% python3 -q
>>> import numpy as np
>>> import numpy.linalg as la
>>> np.set_printoptions(precision=2, suppress=True, linewidth=100)
>>> tidy = lambda a: np.round(a, 2) + 0
>>> arr = np.loadtxt("dump.csv", delimiter=",")
>>> arr
array([[-3.,  1.,  0.,  0.,  0.,  0.,  0.,  0.,  0.,  0.,  0.],
       [ 0., -3.,  1.,  0.,  0.,  0.,  0.,  0.,  0.,  0.,  0.],
       [ 0.,  0., -3.,  1.,  0.,  0.,  0.,  0.,  0.,  0.,  0.],
       [ 0.,  0.,  0., -3.,  1.,  0.,  0.,  0.,  0.,  0.,  0.],
       [ 0.,  0.,  0.,  0., -3.,  1.,  0.,  0.,  0.,  0.,  0.],
       [ 0.,  0.,  0.,  0.,  0., -3.,  1.,  0.,  0.,  0.,  0.],
       [ 0.,  0.,  0.,  0.,  0.,  0., -3.,  1.,  0.,  0.,  0.],
       [ 0.,  0.,  0.,  0.,  0.,  0.,  0., -3.,  1.,  0.,  0.],
       [ 0.,  0.,  0.,  0.,  0.,  0.,  0.,  0., -3.,  1.,  0.],
       [ 0.,  0.,  0.,  0.,  0.,  0.,  0.,  0.,  0., -3.,  1.],
       [ 0.,  0.,  0.,  0.,  0.,  0.,  0.,  0.,  0.,  0., -3.]])
>>> # triangular, det is the product of the diagonal
>>> Q, r_ = la.qr(arr)
>>> r_
array([[-3.,  1.,  0.,  0.,  0.,  0.,  0.,  0.,  0.,  0.,  0.],
       [ 0., -3.,  1.,  0.,  0.,  0.,  0.,  0.,  0.,  0.,  0.],
       [ 0.,  0., -3.,  1.,  0.,  0.,  0.,  0.,  0.,  0.,  0.],
       [ 0.,  0.,  0., -3.,  1.,  0.,  0.,  0.,  0.,  0.,  0.],
       [ 0.,  0.,  0.,  0., -3.,  1.,  0.,  0.,  0.,  0.,  0.],
       [ 0.,  0.,  0.,  0.,  0., -3.,  1.,  0.,  0.,  0.,  0.],
       [ 0.,  0.,  0.,  0.,  0.,  0., -3.,  1.,  0.,  0.,  0.],
       [ 0.,  0.,  0.,  0.,  0.,  0.,  0., -3.,  1.,  0.,  0.],
       [ 0.,  0.,  0.,  0.,  0.,  0.,  0.,  0., -3.,  1.,  0.],
       [ 0.,  0.,  0.,  0.,  0.,  0.,  0.,  0.,  0., -3.,  1.],
       [ 0.,  0.,  0.,  0.,  0.,  0.,  0.,  0.,  0.,  0., -3.]])
>>> np.abs(np.diag(r_))
array([3., 3., 3., 3., 3., 3., 3., 3., 3., 3., 3.])
>>> np.allclose(r_.T @ r_, arr.T @ arr)
True
>>> np.trace(Q @ Q.T)
np.float64(11.0)
>>> Q
array([[ 1.,  0.,  0.,  0.,  0.,  0.,  0.,  0.,  0.,  0.,  0.],
       [-0.,  1.,  0.,  0.,  0.,  0.,  0.,  0.,  0.,  0.,  0.],
       [-0., -0.,  1.,  0.,  0.,  0.,  0.,  0.,  0.,  0.,  0.],
       [-0., -0., -0.,  1.,  0.,  0.,  0.,  0.,  0.,  0.,  0.],
       [-0., -0., -0., -0.,  1.,  0.,  0.,  0.,  0.,  0.,  0.],
       [-0., -0., -0., -0., -0.,  1.,  0.,  0.,  0.,  0.,  0.],
       [-0., -0., -0., -0., -0., -0.,  1.,  0.,  0.,  0.,  0.],
       [-0., -0., -0., -0., -0., -0., -0.,  1.,  0.,  0.,  0.],
       [-0., -0., -0., -0., -0., -0., -0., -0.,  1.,  0.,  0.],
       [-0., -0., -0., -0., -0., -0., -0., -0., -0.,  1.,  0.],
       [-0., -0., -0., -0., -0., -0., -0., -0., -0., -0.,  1.]])
>>> Q @ r_
array([[-3.,  1.,  0.,  0.,  0.,  0.,  0.,  0.,  0.,  0.,  0.],
       [ 0., -3.,  1.,  0.,  0.,  0.,  0.,  0.,  0.,  0.,  0.],
       [ 0.,  0., -3.,  1.,  0.,  0.,  0.,  0.,  0.,  0.,  0.],
       [ 0.,  0.,  0., -3.,  1.,  0.,  0.,  0.,  0.,  0.,  0.],
       [ 0.,  0.,  0.,  0., -3.,  1.,  0.,  0.,  0.,  0.,  0.],
       [ 0.,  0.,  0.,  0.,  0., -3.,  1.,  0.,  0.,  0.,  0.],
       [ 0.,  0.,  0.,  0.,  0.,  0., -3.,  1.,  0.,  0.,  0.],
       [ 0.,  0.,  0.,  0.,  0.,  0.,  0., -3.,  1.,  0.,  0.],
       [ 0.,  0.,  0.,  0.,  0.,  0.,  0.,  0., -3.,  1.,  0.],
       [ 0.,  0.,  0.,  0.,  0.,  0.,  0.,  0.,  0., -3.,  1.],
       [ 0.,  0.,  0.,  0.,  0.,  0.,  0.,  0.,  0.,  0., -3.]])
>>> Q.shape, r_.shape
((11, 11), (11, 11))
>>> Q.T @ Q
array([[1., 0., 0., 0., 0., 0., 0., 0., 0., 0., 0.],
       [0., 1., 0., 0., 0., 0., 0., 0., 0., 0., 0.],
       [0., 0., 1., 0., 0., 0., 0., 0., 0., 0., 0.],
       [0., 0., 0., 1., 0., 0., 0., 0., 0., 0., 0.],
       [0., 0., 0., 0., 1., 0., 0., 0., 0., 0., 0.],
       [0., 0., 0., 0., 0., 1., 0., 0., 0., 0., 0.],
       [0., 0., 0., 0., 0., 0., 1., 0., 0., 0., 0.],
       [0., 0., 0., 0., 0., 0., 0., 1., 0., 0., 0.],
       [0., 0., 0., 0., 0., 0., 0., 0., 1., 0., 0.],
       [0., 0., 0., 0., 0., 0., 0., 0., 0., 1., 0.],
       [0., 0., 0., 0., 0., 0., 0., 0., 0., 0., 1.]])
